$ python3 -q
>>> import numpy as np
>>> from numpy import linalg as LA
>>> np.set_printoptions(precision=2, suppress=True, linewidth=120, legacy="1.25")
>>> F = np.loadtxt("w.csv", delimiter=",")
>>> F
array([[  0.,  11., -15., -10.,   1.,  -8., -15.,  -5.,   2.,  -6.,   8.,  -7.],
       [-11.,   0.,   9.,  11.,   9.,  -2.,   7.,   2.,   9., -10.,  16.,   8.],
       [ 15.,  -9.,   0.,  -1.,  -8.,  -9.,  -1.,   2.,   4.,  -2.,  -2.,  15.],
       [ 10., -11.,   1.,   0.,   9.,  -9.,  -6.,  14.,  10., -16.,  -2.,   4.],
       [ -1.,  -9.,   8.,  -9.,   0.,  -6.,   8.,  -1.,   7.,   3.,  11.,   9.],
       [  8.,   2.,   9.,   9.,   6.,   0.,  -8., -15.,  -2.,  12.,  -4.,   5.],
       [ 15.,  -7.,   1.,   6.,  -8.,   8.,   0., -12.,   4.,  -7.,   0.,   3.],
       [  5.,  -2.,  -2., -14.,   1.,  15.,  12.,   0.,  -8.,  -4., -12.,  -6.],
       [ -2.,  -9.,  -4., -10.,  -7.,   2.,  -4.,   8.,   0.,  -2.,   3.,  -5.],
       [  6.,  10.,   2.,  16.,  -3., -12.,   7.,   4.,   2.,   0.,   0.,   0.],
       [ -8., -16.,   2.,   2., -11.,   4.,   0.,  12.,  -3.,   0.,   0.,   0.],
       [  7.,  -8., -15.,  -4.,  -9.,  -5.,  -3.,   6.,   5.,   0.,   0.,   0.]])
>>> x = np.array([2, -1, -1, 3, 3, 3, 1, 2, -2, 1, 1, 1])
>>> LA.svd(F, compute_uv=False)
array([42.9 , 42.9 , 36.33, 36.33, 25.46, 25.46, 20.1 , 20.1 ,  7.98,  7.98,  1.98,  1.98])
>>> q = LA.solve(np.eye(12) - F, np.eye(12) + F)
>>> np.round(q @ q.T, 2) + 0
array([[1., 0., 0., 0., 0., 0., 0., 0., 0., 0., 0., 0.],
       [0., 1., 0., 0., 0., 0., 0., 0., 0., 0., 0., 0.],
       [0., 0., 1., 0., 0., 0., 0., 0., 0., 0., 0., 0.],
       [0., 0., 0., 1., 0., 0., 0., 0., 0., 0., 0., 0.],
       [0., 0., 0., 0., 1., 0., 0., 0., 0., 0., 0., 0.],
       [0., 0., 0., 0., 0., 1., 0., 0., 0., 0., 0., 0.],
       [0., 0., 0., 0., 0., 0., 1., 0., 0., 0., 0., 0.],
       [0., 0., 0., 0., 0., 0., 0., 1., 0., 0., 0., 0.],
       [0., 0., 0., 0., 0., 0., 0., 0., 1., 0., 0., 0.],
       [0., 0., 0., 0., 0., 0., 0., 0., 0., 1., 0., 0.],
       [0., 0., 0., 0., 0., 0., 0., 0., 0., 0., 1., 0.],
       [0., 0., 0., 0., 0., 0., 0., 0., 0., 0., 0., 1.]])
>>> x = np.array([6, 5, 1, 8, 0, 7, 6, 1, 6, 7, 3, 0])
>>> (F * x).sum(axis=1)
array([-197.,   93.,  -26., -137.,  -14.,  136.,  123.,  -29., -148.,  190.,  -88.,  -62.])
>>> F @ (2 * x)
array([-394.,  186.,  -52., -274.,  -28.,  272.,  246.,  -58., -296.,  380., -176., -124.])
>>> np.einsum("ij,j->i", F, x)
array([-197.,   93.,  -26., -137.,  -14.,  136.,  123.,  -29., -148.,  190.,  -88.,  -62.])
>>> F @ x
array([-197.,   93.,  -26., -137.,  -14.,  136.,  123.,  -29., -148.,  190.,  -88.,  -62.])
>>> F @ np.ones(12)
array([-44.,  48.,   4.,   4.,  20.,  22.,   3., -15., -30.,  32., -18., -26.])
>>> F @ np.eye(12)[5]
array([ -8.,  -2.,  -9.,  -9.,  -6.,   0.,   8.,  15.,   2., -12.,   4.,  -5.])
>>> F * x
array([[   0.,   55.,  -15.,  -80.,    0.,  -56.,  -90.,   -5.,   12.,  -42.,   24.,   -0.],
       [ -66.,    0.,    9.,   88.,    0.,  -14.,   42.,    2.,   54.,  -70.,   48.,    0.],
       [  90.,  -45.,    0.,   -8.,   -0.,  -63.,   -6.,    2.,   24.,  -14.,   -6.,    0.],
       [  60.,  -55.,    1.,    0.,    0.,  -63.,  -36.,   14.,   60., -112.,   -6.,    0.],
       [  -6.,  -45.,    8.,  -72.,    0.,  -42.,   48.,   -1.,   42.,   21.,   33.,    0.],
       [  48.,   10.,    9.,   72.,    0.,    0.,  -48.,  -15.,  -12.,   84.,  -12.,    0.],
       [  90.,  -35.,    1.,   48.,   -0.,   56.,    0.,  -12.,   24.,  -49.,    0.,    0.],
       [  30.,  -10.,   -2., -112.,    0.,  105.,   72.,    0.,  -48.,  -28.,  -36.,   -0.],
       [ -12.,  -45.,   -4.,  -80.,   -0.,   14.,  -24.,    8.,    0.,  -14.,    9.,   -0.],
       [  36.,   50.,    2.,  128.,   -0.,  -84.,   42.,    4.,   12.,    0.,    0.,    0.],
       [ -48.,  -80.,    2.,   16.,   -0.,   28.,    0.,   12.,  -18.,    0.,    0.,    0.],
       [  42.,  -40.,  -15.,  -32.,   -0.,  -35.,  -18.,    6.,   30.,    0.,    0.,    0.]])
>>> rng = np.random.default_rng(833)
>>> idx = rng.permutation(12)
>>> idx
array([ 1,  9,  3, 10,  0,  7,  2,  5,  6, 11,  4,  8])
>>> out = F[idx][:, idx]
>>> np.allclose(out, F)
False
>>> out
array([[  0., -10.,  11.,  16., -11.,   2.,   9.,  -2.,   7.,   8.,   9.,   9.],
       [ 10.,   0.,  16.,   0.,   6.,   4.,   2., -12.,   7.,   0.,  -3.,   2.],
       [-11., -16.,   0.,  -2.,  10.,  14.,   1.,  -9.,  -6.,   4.,   9.,  10.],
       [-16.,   0.,   2.,   0.,  -8.,  12.,   2.,   4.,   0.,   0., -11.,  -3.],
       [ 11.,  -6., -10.,   8.,   0.,  -5., -15.,  -8., -15.,  -7.,   1.,   2.],
       [ -2.,  -4., -14., -12.,   5.,   0.,  -2.,  15.,  12.,  -6.,   1.,  -8.],
       [ -9.,  -2.,  -1.,  -2.,  15.,   2.,   0.,  -9.,  -1.,  15.,  -8.,   4.],
       [  2.,  12.,   9.,  -4.,   8., -15.,   9.,   0.,  -8.,   5.,   6.,  -2.],
       [ -7.,  -7.,   6.,   0.,  15., -12.,   1.,   8.,   0.,   3.,  -8.,   4.],
       [ -8.,   0.,  -4.,   0.,   7.,   6., -15.,  -5.,  -3.,   0.,  -9.,   5.],
       [ -9.,   3.,  -9.,  11.,  -1.,  -1.,   8.,  -6.,   8.,   9.,   0.,   7.],
       [ -9.,  -2., -10.,   3.,  -2.,   8.,  -4.,   2.,  -4.,  -5.,  -7.,   0.]])
>>> np.trace(out)
0.0
>>> W1 = np.array([[6, 5, 9, 2, 3],
...     [3, 0, 5, 9, 4],
...     [7, 2, 2, 3, 7],
...     [6, 8, 1, 5, 6],
...     [0, 3, 4, 2, 6],
...     [8, 3, 7, 9, 9],
...     [8, 6, 1, 4, 7],
...     [2, 1, 6, 0, 5],
...     [2, 0, 8, 5, 6],
...     [1, 7, 4, 8, 5],
...     [8, 4, 6, 6, 9],
...     [3, 5, 7, 4, 3]])
>>> coef = np.array([3, 1, -2, -3, 0])
>>> H = np.maximum(out @ W1 + coef, 0)
>>> (H > 0).mean(axis=0)
array([0.42, 0.58, 0.42, 0.5 , 0.5 ])
>>> (H > 0).astype(int)
array([[1, 1, 1, 1, 1],
       [1, 1, 1, 1, 1],
       [1, 1, 0, 1, 1],
       [0, 0, 0, 0, 0],
       [0, 0, 0, 0, 0],
       [0, 0, 1, 0, 0],
       [0, 1, 0, 1, 1],
       [1, 1, 1, 1, 1],
       [0, 1, 0, 0, 0],
       [0, 0, 0, 0, 0],
       [1, 1, 1, 1, 1],
       [0, 0, 0, 0, 0]])
>>> LA.matrix_rank(H)
5
>>> basis = np.array([[1, 1], [0, 4], [-5, 0], [2, 1], [4, -3]])
>>> (H @ basis).round(6).argmax(axis=1)
array([0, 0, 0, 0, 0, 1, 1, 0, 1, 0, 0, 0])
>>> H @ basis
array([[1355.,  860.],
       [ 473.,  218.],
       [ 743.,  190.],
       [   0.,    0.],
       [   0.,    0.],
       [-250.,    0.],
       [ 230.,  317.],
       [ 551.,  168.],
       [   0.,   40.],
       [   0.,    0.],
       [ 718.,  547.],
       [   0.,    0.]])
>>> left, sv, Vt = LA.svd(F, full_matrices=False)
>>> np.round(left.T @ left, 2) + 0
array([[1., 0., 0., 0., 0., 0., 0., 0., 0., 0., 0., 0.],
       [0., 1., 0., 0., 0., 0., 0., 0., 0., 0., 0., 0.],
       [0., 0., 1., 0., 0., 0., 0., 0., 0., 0., 0., 0.],
       [0., 0., 0., 1., 0., 0., 0., 0., 0., 0., 0., 0.],
       [0., 0., 0., 0., 1., 0., 0., 0., 0., 0., 0., 0.],
       [0., 0., 0., 0., 0., 1., 0., 0., 0., 0., 0., 0.],
       [0., 0., 0., 0., 0., 0., 1., 0., 0., 0., 0., 0.],
       [0., 0., 0., 0., 0., 0., 0., 1., 0., 0., 0., 0.],
       [0., 0., 0., 0., 0., 0., 0., 0., 1., 0., 0., 0.],
       [0., 0., 0., 0., 0., 0., 0., 0., 0., 1., 0., 0.],
       [0., 0., 0., 0., 0., 0., 0., 0., 0., 0., 1., 0.],
       [0., 0., 0., 0., 0., 0., 0., 0., 0., 0., 0., 1.]])
>>> (sv > 1e-8).sum()
12
>>> np.allclose(left * sv @ Vt, F)
True
>>> left.shape, sv.shape, Vt.shape
((12, 12), (12,), (12, 12))
>>> data = np.load("a.npy")
>>> data
array([[ 0,  2, -2, -2, -1],
       [ 0, -1,  0,  1,  2],
       [-2,  1,  0,  0,  0],
       [-2,  1,  2,  2,  0],
       [-2,  1,  0,  0, -2],
       [-2,  1,  0,  0, -2],
       [ 2,  2,  2, -1,  0],
       [-2, -1,  1, -2, -1],
       [ 1, -2,  0, -2, -2]])
>>> proj = data @ LA.solve(data.T @ data, data.T)
>>> np.round(np.trace(proj), 2)
5.0
>>> LA.matrix_rank(np.eye(9) - proj)
4
>>> out = np.c_[data[:, :2] @ np.array([[-2, -2], [0, -2]]), np.array([4, 2, 3, 0, 3, 4, 5, 4, 4])]
>>> out
array([[ 0, -4,  4],
       [ 0,  2,  2],
       [ 4,  2,  3],
       [ 4,  2,  0],
       [ 4,  2,  3],
       [ 4,  2,  4],
       [-4, -8,  5],
       [ 4,  6,  4],
       [-2,  2,  4]])
>>> np.round(LA.norm(out - data @ LA.lstsq(data, out)[0], axis=0), 2) + 0
array([0.  , 0.  , 5.97])
>>> LA.matrix_rank(out)
3
>>> def softmax(z):
...     e = np.exp(z - z.max(axis=-1, keepdims=True))
...     return e / e.sum(axis=-1, keepdims=True)
... 
>>> np.round(softmax(10 * out[5]), 2) + 0
array([0.5, 0. , 0.5])
>>> softmax(out[5] + -1)
array([0.47, 0.06, 0.47])
>>> scores = out @ out.T / np.sqrt(3)
>>> np.round(softmax(scores), 2) + 0
array([[0.  , 0.  , 0.  , 0.  , 0.  , 0.  , 1.  , 0.  , 0.  ],
       [0.  , 0.  , 0.  , 0.  , 0.  , 0.01, 0.  , 0.97, 0.01],
       [0.  , 0.  , 0.  , 0.  , 0.  , 0.01, 0.  , 0.99, 0.  ],
       [0.  , 0.  , 0.01, 0.01, 0.01, 0.01, 0.  , 0.96, 0.  ],
       [0.  , 0.  , 0.  , 0.  , 0.  , 0.01, 0.  , 0.99, 0.  ],
       [0.  , 0.  , 0.  , 0.  , 0.  , 0.01, 0.  , 0.99, 0.  ],
       [0.  , 0.  , 0.  , 0.  , 0.  , 0.  , 1.  , 0.  , 0.  ],
       [0.  , 0.  , 0.  , 0.  , 0.  , 0.  , 0.  , 1.  , 0.  ],
       [0.  , 0.  , 0.  , 0.  , 0.  , 0.  , 0.  , 0.09, 0.91]])
>>> np.round(softmax(scores + np.triu(np.full(scores.shape, -np.inf), 1)), 2) + 0
array([[1.  , 0.  , 0.  , 0.  , 0.  , 0.  , 0.  , 0.  , 0.  ],
       [0.01, 0.99, 0.  , 0.  , 0.  , 0.  , 0.  , 0.  , 0.  ],
       [0.  , 0.  , 1.  , 0.  , 0.  , 0.  , 0.  , 0.  , 0.  ],
       [0.  , 0.  , 0.5 , 0.5 , 0.  , 0.  , 0.  , 0.  , 0.  ],
       [0.  , 0.  , 0.5 , 0.  , 0.5 , 0.  , 0.  , 0.  , 0.  ],
       [0.  , 0.  , 0.08, 0.  , 0.08, 0.83, 0.  , 0.  , 0.  ],
       [0.  , 0.  , 0.  , 0.  , 0.  , 0.  , 1.  , 0.  , 0.  ],
       [0.  , 0.  , 0.  , 0.  , 0.  , 0.  , 0.  , 1.  , 0.  ],
       [0.  , 0.  , 0.  , 0.  , 0.  , 0.  , 0.  , 0.09, 0.91]])
>>> out = np.array([[-1, -1], [3, 3], [1, -1], [-1, 1], [0, 0]])
>>> out.T @ data.T
array([[ 6, -4,  5,  5,  5,  5,  7,  2, -5],
       [ 6, -2,  5,  5,  5,  5,  1, -4, -9]])
>>> data @ out
array([[ 6,  6],
       [-4, -2],
       [ 5,  5],
       [ 5,  5],
       [ 5,  5],
       [ 5,  5],
       [ 7,  1],
       [ 2, -4],
       [-5, -9]])
>>> np.einsum("ij,ij->i", data, data)
array([13,  6,  5, 13,  9,  9, 13, 11, 13])
>>> LA.matrix_rank(np.vstack([data, out.T]))
5
>>> np.einsum("ij->j", data)
array([-7,  4,  3, -4, -6])
